% python3 -q
>>> import numpy as np
>>> np.set_printoptions(precision=2, suppress=True, linewidth=160)
>>> rng = np.random.default_rng(884)
>>> E = np.eye(4, dtype=int)[rng.permutation(4)]
>>> E
array([[0, 0, 0, 1],
       [0, 0, 1, 0],
       [1, 0, 0, 0],
       [0, 1, 0, 0]])
>>> # keeps lengths
>>> r0, g = E[1], E[0]
>>> r0 @ g
np.int64(0)
>>> r0 @ r0
np.int64(1)
>>> pr = (r0 @ g) / (r0 @ r0) * r0
>>> g - pr
array([0., 0., 0., 1.])
>>> (g - pr) @ r0
np.float64(0.0)
>>> z = rng.permutation(4)
>>> other = E[:, z] * rng.choice([-1, 1], 4)
>>> other
array([[0, 0, 0, 1],
       [1, 0, 0, 0],
       [0, 0, 1, 0],
       [0, 1, 0, 0]])
>>> U, _, vt = np.linalg.svd(E.T @ other)
>>> np.linalg.lstsq(E, other)[0]
array([[0., 0., 1., 0.],
       [0., 1., 0., 0.],
       [1., 0., 0., 0.],
       [0., 0., 0., 1.]])
>>> Q, Rm = np.linalg.qr(E)
>>> Q
array([[ 0.,  0.,  0., -1.],
       [-0.,  0., -1.,  0.],
       [-1., -0.,  0.,  0.],
       [-0., -1.,  0.,  0.]])
>>> Rm
array([[-1.,  0.,  0.,  0.],
       [ 0., -1.,  0.,  0.],
       [ 0.,  0., -1.,  0.],
       [ 0.,  0.,  0., -1.]])
>>> abs(Rm[0, 0]), round(np.linalg.norm(E[:, 0]), 2)
(np.float64(1.0), np.float64(1.0))
>>> Q @ Rm
array([[0., 0., 0., 1.],
       [0., 0., 1., 0.],
       [1., 0., 0., 0.],
       [0., 1., 0., 0.]])
>>> Q.T @ Q
array([[1., 0., 0., 0.],
       [0., 1., 0., 0.],
       [0., 0., 1., 0.],
       [0., 0., 0., 1.]])
>>> Q.shape, Rm.shape
((4, 4), (4, 4))
>>> feats = np.loadtxt("run7.csv", delimiter=",")
>>> feats
array([[-0.07,  1.7 , -0.98],
       [-0.83, -4.28,  1.05],
       [-0.03, -1.11,  0.24],
       [ 0.67,  0.39,  0.39]])
>>> # column 1 is much longer than the rest
>>> proj = feats @ np.linalg.solve(feats.T @ feats, feats.T)
>>> np.allclose(proj @ proj, proj)
True
>>> round(float(np.trace(proj)), 2)
3.0
>>> proj
array([[ 0.78, -0.18,  0.29, -0.24],
       [-0.18,  0.85,  0.24, -0.2 ],
       [ 0.29,  0.24,  0.63,  0.31],
       [-0.24, -0.2 ,  0.31,  0.74]])
>>> proj @ feats[:, 2]
array([-0.98,  1.05,  0.24,  0.39])
>>> Q, evecs = np.linalg.qr(feats[:, :1])[0], np.linalg.qr(feats[:, 1:])[0]
>>> sig = np.linalg.svd(Q.T @ evecs, compute_uv=False)
>>> sig
array([0.96])
>>> np.degrees(np.arccos(sig.clip(0, 1)))
array([15.53])
>>> round(np.linalg.norm(Q @ Q.T - evecs @ evecs.T, 2), 2)
np.float64(1.0)
